$ ipython --no-banner

In [1]: import numpy as np

In [2]: from numpy import linalg as LA

In [3]: np.set_printoptions(suppress=True, linewidth=200)

In [4]: F = np.array([[2.7, -1.1, 0.9, 0.4, -0.1, -1.1, 0.2],
   ...:     [-1.1, 1.8, -1.0, 1.2, -0.4, 2.0, -1.0],
   ...:     [1.1, 0.2, -0.6, 0.3, -0.8, 1.0, 0.6],
   ...:     [-0.7, 1.8, -0.8, 0.1, 0.7, 0.1, 0.0],
   ...:     [-0.7, -2.2, -1.0, -0.5, -0.2, 0.8, 0.1],
   ...:     [0.6, 2.2, 0.7, -0.3, -0.1, -0.6, 0.5],
   ...:     [0.7, 1.1, 1.6, 1.0, 0.3, 0.2, 0.6],
   ...:     [0.0, 1.3, -0.3, 1.2, -1.9, -0.2, -0.1],
   ...:     [0.6, 1.9, 0.0, 1.9, 2.4, 1.0, -2.2]])

In [5]: other = np.c_[F[:, :5] @ np.array([[-1, 1, 0, 1, 2],
   ...:     [2, 3, 1, -3, 0],
   ...:     [0, -2, 2, -2, -2],
   ...:     [0, 2, -2, -2, 1],
   ...:     [0, -2, -1, -1, -1]]), np.array([2, -1, -3, 0, -3, 3, 1, 1, -3])]

In [6]: other.round(3) + 0
Out[6]: 
array([[ -4.9,  -1.4,   0. ,   3.5,   4.1,   2. ],
       [  4.7,   9.5,  -2.2,  -6.5,   1.4,  -1. ],
       [ -0.7,   5.1,  -0.8,   1.9,   4.5,  -3. ],
       [  4.3,   5.1,  -0.7,  -5.4,  -0.4,   0. ],
       [ -3.7,  -5.9,  -3. ,   9.1,   0.3,  -3. ],
       [  3.8,   5.4,   4.3,  -6.7,  -0.4,   3. ],
       [  1.5,   2.2,   2. ,  -8.1,  -1.1,   1. ],
       [  2.6,  10.7,   0.2,  -3.8,   3.7,   1. ],
       [  3.2,   5.3,  -4.3, -11.3,   0.7,  -3. ]])

In [7]: np.round(LA.norm(LA.qr(F)[0].T @ other, axis=0) ** 2 / ((other ** 2).sum(axis=0) + 1e-12), 3)
Out[7]: array([1.   , 1.   , 1.   , 1.   , 1.   , 0.887])

In [8]: np.round(LA.norm(other - F @ LA.lstsq(F, other)[0], axis=0), 3) + 0
Out[8]: array([0.   , 0.   , 0.   , 0.   , 0.   , 2.205])

In [9]: np.round(LA.lstsq(F, other[:, 0])[0], 3) + 0
Out[9]: array([-1.,  2.,  0.,  0.,  0.,  0.,  0.])

In [10]: mat = np.load("arr.npy")

In [11]: mat
Out[11]: 
array([[ 1.652, -0.061, -1.037, -0.535, -0.896],
       [-0.061,  4.429, -0.732, -0.293,  1.073],
       [-1.037, -0.732,  3.107,  0.092,  1.324],
       [-0.535, -0.293,  0.092,  4.219,  0.185],
       [-0.896,  1.073,  1.324,  0.185,  2.592]])

In [12]: rng = np.random.default_rng(15)

In [13]: labels = rng.permutation(5)

In [14]: other = mat[:, labels] * rng.choice([-1, 1], 5)

In [15]: other
Out[15]: 
array([[ 1.037, -1.652,  0.535,  0.896,  0.061],
       [ 0.732,  0.061,  0.293, -1.073, -4.429],
       [-3.107,  1.037, -0.092, -1.324,  0.732],
       [-0.092,  0.535, -4.219, -0.185,  0.293],
       [-1.324,  0.896, -0.185, -2.592, -1.073]])

In [16]: Uu, _, vt = LA.svd(mat.T @ other)

In [17]: np.round(Uu @ vt, 3) + 0
Out[17]: 
array([[ 0., -1.,  0.,  0.,  0.],
       [ 0.,  0.,  0.,  0., -1.],
       [-1.,  0.,  0.,  0.,  0.],
       [ 0.,  0., -1.,  0.,  0.],
       [ 0.,  0.,  0., -1.,  0.]])

In [18]: np.round(LA.lstsq(mat, other)[0], 3) + 0
Out[18]: 
array([[ 0., -1.,  0.,  0.,  0.],
       [ 0.,  0.,  0.,  0., -1.],
       [-1.,  0.,  0.,  0.,  0.],
       [ 0.,  0., -1.,  0.,  0.],
       [ 0.,  0.,  0., -1.,  0.]])
